$ python -q
>>> import numpy as np
>>> import numpy.linalg as la
>>> np.set_printoptions(precision=2, suppress=True, linewidth=100, legacy="1.25")
>>> tidy = lambda a: np.round(a, 2) + 0
>>> X = np.load("dump.npy")
>>> X
array([[ 28,   8,  12,  26,  20,   0,  21,  25,  12,   0,  28],
       [ 28,  26,  12,  26,  20,   0,  48,  52,  12,   0,  46],
       [ 34,  14,  22,  26,  28,   0,  18,  34,  22,   0,  42],
       [ 19,  -1,   9,  17,  14,   0,   3,   7,   9,   0,  13],
       [  9, -12,   7,   6,   8,   0, -21, -15,   7,   0,  -4],
       [-45,  -6, -27, -36, -36,   0,  -9, -27, -27,   0, -42]])
>>> tidy(la.svd(X, compute_uv=False))
array([169.7 ,  55.99,  11.35,   0.  ,   0.  ,   0.  ])
>>> X.sum(axis=0)
array([73, 29, 35, 65, 54,  0, 60, 76, 35,  0, 83])
>>> np.count_nonzero(X)
54
>>> X.sum(axis=1)
array([ 180,  270,  240,   90,  -15, -255])
>>> tidy(la.norm(X))
179.05
>>> np.abs(X).max()
52
>>> x = np.array([1, 1, 0, 3, 0, 0, 2, 3, 2, 3, 2])
>>> X @ np.ones(11)
array([ 180.,  270.,  240.,   90.,  -15., -255.])
>>> np.sign((X @ x).round(6))
array([ 1,  1,  1,  1, -1, -1])
>>> (X * x).sum(axis=1)
array([ 311,  500,  392,  140,  -66, -396])
>>> X * x
array([[  28,    8,    0,   78,    0,    0,   42,   75,   24,    0,   56],
       [  28,   26,    0,   78,    0,    0,   96,  156,   24,    0,   92],
       [  34,   14,    0,   78,    0,    0,   36,  102,   44,    0,   84],
       [  19,   -1,    0,   51,    0,    0,    6,   21,   18,    0,   26],
       [   9,  -12,    0,   18,    0,    0,  -42,  -45,   14,    0,   -8],
       [ -45,   -6,    0, -108,    0,    0,  -18,  -81,  -54,    0,  -84]])
>>> X @ (2 * x)
array([ 622, 1000,  784,  280, -132, -792])
>>> X @ x
array([ 311,  500,  392,  140,  -66, -396])
>>> T = np.stack([X, 3 * X, X[::-1]])
>>> (T @ X.T).shape
(3, 6, 6)
>>> np.einsum("bij,cij->bc", T, T)
array([[ 32060,  96180,  -9000],
       [ 96180, 288540, -27000],
       [ -9000, -27000,  32060]])
>>> la.matrix_rank(T)
array([3, 3, 3])
>>> np.unique(X.round(6), axis=0).shape
(6, 11)
>>> tidy(X @ la.pinv(X) @ X)
array([[ 28.,   8.,  12.,  26.,  20.,   0.,  21.,  25.,  12.,   0.,  28.],
       [ 28.,  26.,  12.,  26.,  20.,   0.,  48.,  52.,  12.,   0.,  46.],
       [ 34.,  14.,  22.,  26.,  28.,   0.,  18.,  34.,  22.,   0.,  42.],
       [ 19.,  -1.,   9.,  17.,  14.,   0.,   3.,   7.,   9.,   0.,  13.],
       [  9., -12.,   7.,   6.,   8.,   0., -21., -15.,   7.,   0.,  -4.],
       [-45.,  -6., -27., -36., -36.,   0.,  -9., -27., -27.,   0., -42.]])
>>> np.abs(np.diag(la.qr(X)[1])) > 1e-9
array([ True,  True,  True, False, False, False])
>>> U, sv, VT = la.svd(X)
>>> evecs = VT[:(sv > 1e-8).sum()]
>>> rng = np.random.default_rng(64)
>>> x = X[0] + -1 * X[2] + rng.integers(2) * np.eye(11)[5]
>>> x
array([ -6.,  -6., -10.,   0.,  -8.,   1.,   3.,  -9., -10.,   0., -14.])
>>> la.matrix_rank(np.vstack([X, x]))
4
>>> tidy(np.diag(evecs.T @ evecs))
array([0.35, 0.24, 0.21, 0.49, 0.18, 0.  , 0.62, 0.36, 0.21, 0.  , 0.34])
>>> E = np.load("data.npy")
>>> E
array([[ 5,  5,  5,  5,  5,  5,  5,  5,  5,  5],
       [ 5, 10, 10, 10, 10, 10, 10, 10, 10, 10],
       [ 5, 10, 15, 15, 15, 15, 15, 15, 15, 15],
       [ 5, 10, 15, 20, 20, 20, 20, 20, 20, 20],
       [ 5, 10, 15, 20, 25, 25, 25, 25, 25, 25],
       [ 5, 10, 15, 20, 25, 30, 30, 30, 30, 30],
       [ 5, 10, 15, 20, 25, 30, 35, 35, 35, 35],
       [ 5, 10, 15, 20, 25, 30, 35, 40, 40, 40],
       [ 5, 10, 15, 20, 25, 30, 35, 40, 45, 45],
       [ 5, 10, 15, 20, 25, 30, 35, 40, 45, 50]])
>>> other = la.inv(E)
>>> tidy(la.slogdet(E)[0])
1.0
>>> np.allclose(other, E.T)
False
>>> F = np.loadtxt("sample18.csv", delimiter=",")
>>> tidy(F)
array([[ -2.64,  -5.47,   1.26,   9.24,   3.27,   3.87,  -6.44,   1.03,   2.5 ],
       [ -0.89,   3.59,   0.75,   1.44,   6.31,   0.86,   3.37,   1.78,   0.72],
       [  5.88,  11.1 ,   3.13,  -6.98,   2.1 ,  -5.  ,  12.34,   3.25,   4.01],
       [-10.25,  -8.88,  -2.2 ,  14.73,  10.92,   9.4 , -11.22,  -0.35,  -3.06],
       [ -0.88,   3.06,   0.84,   1.85,   5.99,   0.96,   2.82,   1.76,   0.93],
       [  4.48,   8.63,   2.78,  -4.52,   2.45,  -3.59,   9.53,   2.9 ,   3.67],
       [  4.97,   0.97,   4.25,   1.35,  -2.61,  -2.29,   1.54,   2.57,   6.93],
       [  5.42,   2.47,   4.25,   0.  ,  -2.3 ,  -2.89,   3.2 ,   2.72,   6.78],
       [  8.89,   6.71,   5.41,  -4.62,  -4.24,  -5.97,   8.2 ,   3.49,   8.32],
       [ -6.1 ,  -3.84,  -0.81,   9.22,   8.58,   5.71,  -5.27,   0.57,  -1.2 ],
       [  2.73,   8.31,   1.92,  -3.62,   4.46,  -2.42,   8.91,   2.61,   2.23],
       [  4.72,   4.53,   3.56,  -1.37,  -0.23,  -2.88,   5.26,   2.72,   5.4 ],
       [  2.49,   4.06,   2.46,  -0.17,   2.31,  -1.37,   4.4 ,   2.34,   3.57],
       [ -0.64,   6.82,   0.38,  -1.2 ,   7.86,   0.02,   6.81,   1.99,  -0.24],
       [ -9.88,  -4.32,  -2.73,  10.99,  13.08,   8.2 ,  -6.37,  -0.05,  -4.41],
       [  2.08,   5.71,   1.98,  -1.33,   3.79,  -1.46,   6.08,   2.37,   2.6 ],
       [  1.58,   0.59,   2.53,   2.9 ,   1.45,  -0.07,   0.6 ,   2.02,   4.04],
       [  1.08,   4.72,   1.61,  -0.18,   4.48,  -0.62,   4.88,   2.16,   2.06],
       [  5.8 ,   5.6 ,   3.96,  -2.61,  -0.97,  -3.79,   6.55,   2.95,   5.96],
       [  8.33,   6.95,   5.08,  -4.61,  -3.39,  -5.67,   8.37,   3.42,   7.73],
       [  0.86,   3.18,   1.74,   1.12,   3.85,  -0.16,   3.22,   2.04,   2.44],
       [  5.63,   3.22,   4.24,  -0.67,  -2.14,  -3.18,   4.02,   2.79,   6.69],
       [  3.79,   5.39,   2.93,  -1.7 ,   1.44,  -2.47,   6.01,   2.62,   4.24],
       [ -1.69,   2.5 ,   0.51,   2.6 ,   6.68,   1.59,   2.1 ,   1.6 ,   0.41],
       [ -4.86,  -5.13,   0.04,   9.79,   6.28,   5.2 ,  -6.43,   0.7 ,   0.38],
       [ -2.26,   0.93,   0.45,   4.05,   6.5 ,   2.29,   0.36,   1.43,   0.47],
       [ -2.42,   0.  ,   0.52,   4.84,   6.16,   2.58,  -0.65,   1.35,   0.68],
       [ 11.05,   5.78,   6.69,  -4.69,  -7.51,  -7.14,   7.56,   3.79,  10.6 ],
       [ -6.47,  -2.98,  -1.15,   8.68,   9.56,   5.77,  -4.42,   0.56,  -1.85],
       [ -5.52,  -0.22,  -1.08,   6.15,   9.95,   4.59,  -1.37,   0.85,  -2.02],
       [  0.86,   1.88,   1.95,   2.15,   3.1 ,   0.11,   1.85,   1.97,   2.92],
       [  3.63,   2.71,   3.28,   0.47,   0.08,  -1.81,   3.16,   2.45,   5.1 ],
       [  4.1 ,   2.52,   3.55,   0.45,  -0.61,  -2.07,   3.04,   2.52,   5.58]])
>>> Z = F[[22, 23]].astype(float)
>>> for _ in range(3):
...     z = la.norm(F[:, None] - Z, axis=-1).argmin(axis=1)
...     Z = np.array([F[z == j].mean(axis=0) for j in range(2)])
... 
>>> z
array([1, 1, 0, 1, 1, 0, 0, 0, 0, 1, 0, 0, 0, 0, 1, 0, 0, 0, 0, 0, 0, 0, 0, 1, 1, 1, 1, 0, 1, 1, 0,
       0, 0])
>>> tidy(Z[1] - Z[0])
array([-8.67, -6.58, -3.52,  8.39,  7.14,  6.86, -8.29, -1.71, -5.33])
